>>> import numpy as np
>>> import numpy.linalg as la
>>> np.set_printoptions(suppress=True, linewidth=100)
>>> out = np.array([[-2, -5, -3, 2, 4, 2, 4],
...     [1, 4, 3, -3, -3, -1, -3],
...     [-1, -5, 0, 1, 4, -1, 2]])
>>> M = out.T @ out
>>> M
array([[  6,  19,   9,  -8, -15,  -4, -13],
       [ 19,  66,  27, -27, -52,  -9, -42],
       [  9,  27,  18, -15, -21,  -9, -21],
       [ -8, -27, -15,  14,  21,   6,  19],
       [-15, -52, -21,  21,  41,   7,  33],
       [ -4,  -9,  -9,   6,   7,   6,   9],
       [-13, -42, -21,  19,  33,   9,  29]])
>>> u, r1 = M[0], M[1]
>>> u @ r1
np.int64(3189)
>>> print(u @ u)
952
>>> p = (u @ r1) / (u @ u) * u
>>> np.round(r1 - p, 3)
array([-1.099,  2.354, -3.148, -0.202, -1.753,  4.399,  1.547])
>>> la.matrix_rank(np.outer(u, r1))
np.int64(1)
>>> p.round(3)
array([ 20.099,  63.646,  30.148, -26.798, -50.247, -13.399, -43.547])
>>> np.round((r1 - p) @ u, 3)
np.float64(-0.0)
>>> round(la.norm(u + r1) ** 2 + la.norm(u - r1) ** 2, 3)
np.float64(23352.0)
>>> A = np.load("sample19.npy")
>>> print(A.round(3))
[[ 0.882 -0.275  0.337  0.216 -0.492  0.086 -0.146  0.211  0.149]
 [-0.275  1.236 -0.375 -0.173 -0.053  0.477 -0.393  0.04  -0.337]
 [ 0.337 -0.375  1.341 -0.173 -0.029  0.684 -0.054 -0.194 -0.096]
 [ 0.216 -0.173 -0.173  1.636  0.259  0.16  -0.164  0.228  0.36 ]
 [-0.492 -0.053 -0.029  0.259  0.903  0.211  0.172  0.517 -0.227]
 [ 0.086  0.477  0.684  0.16   0.211  0.987  0.057  0.186 -0.329]
 [-0.146 -0.393 -0.054 -0.164  0.172  0.057  1.708  0.084 -0.128]
 [ 0.211  0.04  -0.194  0.228  0.517  0.186  0.084  0.991 -0.247]
 [ 0.149 -0.337 -0.096  0.36  -0.227 -0.329 -0.128 -0.247  0.316]]
>>> np.round(la.norm(A, axis=0), 3)
array([1.163, 1.508, 1.613, 1.757, 1.233, 1.376, 1.783, 1.219, 0.782])
>>> np.round(la.norm(A, "nuc"), 3)
np.float64(10.0)
>>> np.round(la.norm(A[8], 1), 3), round(la.norm(A[8], np.inf), 3)
(np.float64(2.188), np.float64(0.36))
>>> round(float(la.norm(A) ** 2 / la.norm(A, 2) ** 2), 3)
4.5
>>> np.round(la.norm(A, 1), 3), round(float(la.norm(A, np.inf)), 3)
(np.float64(3.37), 3.37)
>>> np.round(la.norm(A, axis=1), 3)
array([1.163, 1.508, 1.613, 1.757, 1.233, 1.376, 1.783, 1.219, 0.782])
>>> round(float(A[8] @ A[7]), 3)
-0.393
>>> la.norm(A, axis=1).argmax()
np.int64(6)
>>> ev, V = la.eigh(A)
>>> x = np.array([-2, 3, -3, 3, -1, 1, -2, -1, 3])
>>> np.round(x @ A @ x, 3)
np.float64(68.241)
>>> round(float(np.abs(A).sum(axis=1).max()), 3), np.round(np.abs(ev).max(), 3)
(3.37, np.float64(2.0))
>>> feats = np.array([[-1.0, 0.0, -1.0, 1.0, 1.0, 0.0, 0.0, -1.0],
...     [0.0, -2.0, 0.0, 0.0, 0.0, 0.0, 0.0, 0.0],
...     [-1.0, 0.0, -1.0, -1.0, -1.0, 0.0, 0.0, 1.0],
...     [1.0, 0.0, -1.0, -1.0, 1.0, 0.0, 0.0, -1.0],
...     [1.0, 0.0, -1.0, 1.0, -1.0, 0.0, 0.0, -1.0],
...     [0.0, 0.0, 0.0, 0.0, 0.0, -2.0, 0.0, 0.0],
...     [0.0, 0.0, 0.0, 0.0, 0.0, 0.0, -2.0, 0.0],
...     [-1.0, 0.0, 1.0, -1.0, -1.0, 0.0, 0.0, -1.0]])
>>> ev, V = la.eigh(feats)
>>> (ev > 1e-8).sum(), (ev < -1e-8).sum()
(np.int64(1), np.int64(7))
>>> np.round(V @ np.diag(ev) @ V.T, 3)
array([[-1.,  0., -1.,  1.,  1.,  0.,  0., -1.],
       [ 0., -2.,  0.,  0.,  0.,  0.,  0.,  0.],
       [-1.,  0., -1., -1., -1.,  0.,  0.,  1.],
       [ 1.,  0., -1., -1.,  1.,  0.,  0., -1.],
       [ 1.,  0., -1.,  1., -1.,  0.,  0., -1.],
       [ 0.,  0.,  0.,  0.,  0., -2.,  0.,  0.],
       [ 0.,  0.,  0.,  0.,  0.,  0., -2.,  0.],
       [-1.,  0.,  1., -1., -1.,  0.,  0., -1.]])
>>> np.round(la.svd(feats, compute_uv=False), 3)
array([3., 2., 2., 2., 2., 2., 2., 2.])
>>> np.unique(ev.round(6) + 0, return_counts=True)[1]
array([7, 1])
>>> np.round(V.T @ V, 3) + 0
array([[1., 0., 0., 0., 0., 0., 0., 0.],
       [0., 1., 0., 0., 0., 0., 0., 0.],
       [0., 0., 1., 0., 0., 0., 0., 0.],
       [0., 0., 0., 1., 0., 0., 0., 0.],
       [0., 0., 0., 0., 1., 0., 0., 0.],
       [0., 0., 0., 0., 0., 1., 0., 0.],
       [0., 0., 0., 0., 0., 0., 1., 0.],
       [0., 0., 0., 0., 0., 0., 0., 1.]])
>>> (la.matrix_power((feats != 0) + (feats.T != 0) + np.eye(8), 8) > 0).astype(int)
array([[1, 0, 1, 1, 1, 0, 0, 1],
       [0, 1, 0, 0, 0, 0, 0, 0],
       [1, 0, 1, 1, 1, 0, 0, 1],
       [1, 0, 1, 1, 1, 0, 0, 1],
       [1, 0, 1, 1, 1, 0, 0, 1],
       [0, 0, 0, 0, 0, 1, 0, 0],
       [0, 0, 0, 0, 0, 0, 1, 0],
       [1, 0, 1, 1, 1, 0, 0, 1]])
>>> np.round(np.sort(la.eigvals(feats).real), 3)
array([-2., -2., -2., -2., -2., -2., -2.,  3.])
>>> x = np.array([1, -1, 0, 0, -1, 0, 1, -2])
>>> rhs = feats @ x
>>> print(rhs)
[ 0.  2. -2.  2.  4.  0. -2.  2.]
>>> np.round(la.solve(feats, rhs), 3)
array([ 1., -1., -0., -0., -1., -0.,  1., -2.])
>>> np.round(la.solve(feats, feats[:, 6]), 3)
array([-0., -0., -0., -0., -0., -0.,  1., -0.])
>>> print(np.round(la.solve(feats, -3 * rhs), 3))
[-3.  3. -0. -0.  3. -0. -3.  6.]
>>> left, s, Vh = la.svd(feats, full_matrices=False)
>>> np.round(np.abs(Vh[0]), 3)
array([0.447, 0.   , 0.447, 0.447, 0.447, 0.   , 0.   , 0.447])
>>> (s > 1e-8).sum()
np.int64(8)
>>> np.allclose(left * s @ Vh, feats)
True
>>> left.shape, s.shape, Vh.shape
((8, 8), (8,), (8, 8))
>>> s.round(3)
array([3., 2., 2., 2., 2., 2., 2., 2.])
>>> np.round(s / s[0], 3)
array([1.   , 0.667, 0.667, 0.667, 0.667, 0.667, 0.667, 0.667])
>>> np.round(left.T @ feats @ Vh.T, 3) + 0
array([[3., 0., 0., 0., 0., 0., 0., 0.],
       [0., 2., 0., 0., 0., 0., 0., 0.],
       [0., 0., 2., 0., 0., 0., 0., 0.],
       [0., 0., 0., 2., 0., 0., 0., 0.],
       [0., 0., 0., 0., 2., 0., 0., 0.],
       [0., 0., 0., 0., 0., 2., 0., 0.],
       [0., 0., 0., 0., 0., 0., 2., 0.],
       [0., 0., 0., 0., 0., 0., 0., 2.]])
>>> round(np.sqrt((s ** 2).sum()), 3), round(la.norm(feats), 3)
(np.float64(6.083), np.float64(6.083))
>>> print(np.round(left.T @ left, 3) + 0)
[[1. 0. 0. 0. 0. 0. 0. 0.]
 [0. 1. 0. 0. 0. 0. 0. 0.]
 [0. 0. 1. 0. 0. 0. 0. 0.]
 [0. 0. 0. 1. 0. 0. 0. 0.]
 [0. 0. 0. 0. 1. 0. 0. 0.]
 [0. 0. 0. 0. 0. 1. 0. 0.]
 [0. 0. 0. 0. 0. 0. 1. 0.]
 [0. 0. 0. 0. 0. 0. 0. 1.]]
>>> out = feats / la.norm(feats, axis=1, keepdims=True)
>>> cov = out @ out.T
>>> (np.abs(cov) > 0.9).astype(int)
array([[1, 0, 0, 0, 0, 0, 0, 0],
       [0, 1, 0, 0, 0, 0, 0, 0],
       [0, 0, 1, 0, 0, 0, 0, 0],
       [0, 0, 0, 1, 0, 0, 0, 0],
       [0, 0, 0, 0, 1, 0, 0, 0],
       [0, 0, 0, 0, 0, 1, 0, 0],
       [0, 0, 0, 0, 0, 0, 1, 0],
       [0, 0, 0, 0, 0, 0, 0, 1]])
>>> np.argwhere(np.triu(np.abs(cov) > 0.95, 1))
array([], shape=(0, 2), dtype=int64)
>>> print(np.round(np.degrees(np.arccos(np.clip(cov[2, 0], -1, 1))), 3))
101.537
>>> (cov - 2 * np.eye(8)).round(6).argmax(axis=1)
array([3, 0, 7, 0, 0, 0, 0, 2])
>>> J = np.load("test9.npy")
>>> J
array([[0, 0, 1, 1, 1],
       [0, 0, 0, 0, 0],
       [1, 0, 0, 0, 0],
       [1, 0, 0, 0, 1],
       [1, 0, 0, 1, 0]])
>>> r = la.matrix_rank(J)
>>> r
np.int64(4)
>>> N = la.svd(J)[2][r:].T
>>> [int(la.matrix_rank(J[:i])) for i in range(1, len(J) + 1)]
[1, 1, 2, 3, 4]
>>> np.round(N[:, 0] / N[np.abs(N[:, 0]).round(6).argmax(), 0], 3) + 0
array([0., 1., 0., 0., 0.])
>>> np.round(N @ N.T, 3) + 0
array([[0., 0., 0., 0., 0.],
       [0., 1., 0., 0., 0.],
       [0., 0., 0., 0., 0.],
       [0., 0., 0., 0., 0.],
       [0., 0., 0., 0., 0.]])
>>> [int(la.matrix_rank(np.delete(J, i, axis=0))) for i in range(5)]
[3, 4, 3, 3, 3]
>>> ev, V = la.eigh(J)
>>> x = np.array([3, 0, 0, -2, 0])
>>> np.round(V * np.maximum(ev, 0) @ V.T, 3) + 0
array([[0.832, 0.   , 0.438, 0.665, 0.665],
       [0.   , 0.   , 0.   , 0.   , 0.   ],
       [0.438, 0.   , 0.379, 0.226, 0.226],
       [0.665, 0.   , 0.226, 0.635, 0.635],
       [0.665, 0.   , 0.226, 0.635, 0.635]])
>>> x @ J @ x
np.int64(-12)
>>> print(np.round(V * np.abs(ev) @ V.T, 3) + 0)
[[ 1.664  0.    -0.123  0.33   0.33 ]
 [ 0.     0.     0.     0.     0.   ]
 [-0.123  0.     0.758  0.453  0.453]
 [ 0.33   0.     0.453  1.27   0.27 ]
 [ 0.33   0.     0.453  0.27   1.27 ]]
>>> np.abs(J).sum(axis=1).max(), round(np.abs(ev).max(), 3)
(np.int64(3), np.float64(2.17))
>>> print(np.round(la.eigvalsh(J[1:, 1:]), 3))
[-1.  0.  0.  1.]
>>> left, s, Vh = la.svd(J)
>>> V = Vh[:(s > 1e-8).sum()]
>>> rng = np.random.default_rng(35)
>>> x = J[4] + 3 * J[3] + rng.integers(2) * np.eye(5)[4]
>>> print(x)
[4. 0. 0. 1. 3.]
>>> np.round(np.diag(V.T @ V), 3) + 0
array([1., 0., 1., 1., 1.])
>>> la.matrix_rank(np.vstack([J, x]))
np.int64(4)
>>> np.round(V.T @ V, 3) + 0
array([[1., 0., 0., 0., 0.],
       [0., 0., 0., 0., 0.],
       [0., 0., 1., 0., 0.],
       [0., 0., 0., 1., 0.],
       [0., 0., 0., 0., 1.]])
>>> round(float(la.norm(x - V.T @ V @ x)), 3)
0.0
>>> F = np.loadtxt("case6.csv", delimiter=",")
>>> F
array([[  0.2,   0.6,   0.8,   1. ,   0.7,  -0.7],
       [-13. ,  10. ,   9. ,   2. ,   9. , -10. ],
       [ -0.3,   0.6,   1.6,  -0.1,  -0.2,  -0.6],
       [  2.7,   1. ,  -0.8,   0.2,  -1.6,  -0.7],
       [  1.1,  -0.3,   1.7,   0.2,  -1. ,   1. ],
       [  0. ,  -1.3,  -0.1,   1. ,  -0.9,  -0.8],
       [  1.9,   0.6,   0.8,   0.6,   1.4,  -0.3],
       [ -0.3,   0.3,   0.7,   2.2,   0.3,   1.3],
       [  0.2,   0.7,  -1.3,  -0.7,   1.2,  -2. ],
       [ -2.3,   0. ,  -1.4,   1.5,   0.4,  -0.9],
       [  1.1,  -0.1,  -0.5,   0.7,   1.1,   1.9],
       [ -1.6,   0.9,  -1.6,  -1.1,   1.5,   0.2],
       [ -1. ,   1.5,   0.6,  -0.8,  -0.2,  -0.7],
       [  1.4,   0.1,  -1.4,   0.5,  -0.5,   1.6],
       [ -0.6,  -0.4,   0.3,   3. ,   1.2,   0.4],
       [  0.3,  -0.2,  -0.4,  -1.2,   0.4,   1.3],
       [ -1.9,  -0.2,  -0.3,  -0.5,  -1.7,  -0.1],
       [ -0.9,  -0.3,   1.1,   1. ,   0.3,   0.2],
       [  1.1,  -1.2,   1.8,   0.1,  -0.2,   1.6],
       [  0.6,   0.3,  -0.7,   1.9,   0.6,   0.6],
       [  1.1,   1.8,   0.4,   0.2,  -1.1,  -0.4],
       [ -0.5,   0.2,  -1.1,  -1.3,   0.1,   1.3],
       [ -0.9,   0.4,  -0.3,  -0.4,   0.2,   0. ],
       [  0.8,   1.3,  -0.6,   1.1,   0.1,   0.9],
       [  1.1,   0.2,  -0.6,   2.5,   1.4,  -0.6],
       [  0.3,  -2.3,  -1.2,  -0.3,  -0.1,   1.5],
       [ -1.7,  -2.4,  -0.4,  -1.2,   1.5,   0.6],
       [ -1.2,  -0.6,  -0.7,   0.9,  -0.3,   0.3],
       [  0.8,   0.5,   0.4,   2. ,   1.4,  -0.3],
       [  1.2,  -1.1,   1.2,   1.6,  -0.8,   1.3]])
>>> out = np.c_[F[:, :2] @ np.array([[4, 5], [2, -4]]), np.array([3, -6, 0, 3, -9, 4, 1, -5, -8, -5, 2, -6, 4, -2, 4, 4, 9, -2, -8, 8, -6, -6, -5, -5, -2, 5, 6, 7, -5, 1])]
>>> out.round(3)
array([[   2. ,   -1.4,    3. ],
       [ -32. , -105. ,   -6. ],
       [   0. ,   -3.9,    0. ],
       [  12.8,    9.5,    3. ],
       [   3.8,    6.7,   -9. ],
       [  -2.6,    5.2,    4. ],
       [   8.8,    7.1,    1. ],
       [  -0.6,   -2.7,   -5. ],
       [   2.2,   -1.8,   -8. ],
       [  -9.2,  -11.5,   -5. ],
       [   4.2,    5.9,    2. ],
       [  -4.6,  -11.6,   -6. ],
       [  -1. ,  -11. ,    4. ],
       [   5.8,    6.6,   -2. ],
       [  -3.2,   -1.4,    4. ],
       [   0.8,    2.3,    4. ],
       [  -8. ,   -8.7,    9. ],
       [  -4.2,   -3.3,   -2. ],
       [   2. ,   10.3,   -8. ],
       [   3. ,    1.8,    8. ],
       [   8. ,   -1.7,   -6. ],
       [  -1.6,   -3.3,   -6. ],
       [  -2.8,   -6.1,   -5. ],
       [   5.8,   -1.2,   -5. ],
       [   4.8,    4.7,   -2. ],
       [  -3.4,   10.7,    5. ],
       [ -11.6,    1.1,    6. ],
       [  -6. ,   -3.6,    7. ],
       [   4.2,    2. ,   -5. ],
       [   2.6,   10.4,    1. ]])
>>> la.matrix_rank(out)
np.int64(3)
>>> la.matrix_rank(np.c_[F, out])
np.int64(7)
>>> np.round(la.norm(la.qr(F)[0].T @ out, axis=0) ** 2 / ((out ** 2).sum(axis=0) + 1e-12), 3)
array([1.   , 1.   , 0.203])
>>> def softmax(z):
...     e = np.exp(z - z.max(axis=-1, keepdims=True))
...     return e / e.sum(axis=-1, keepdims=True)
... 
>>> np.round(softmax(out[16]), 3) + 0
array([0., 0., 1.])
>>> print(np.round(softmax(out[16] + -1), 3) + 0)
[0. 0. 1.]
>>> S = out @ out.T / np.sqrt(3)
>>> softmax(S)[16] @ out
array([ -32., -105.,   -6.])
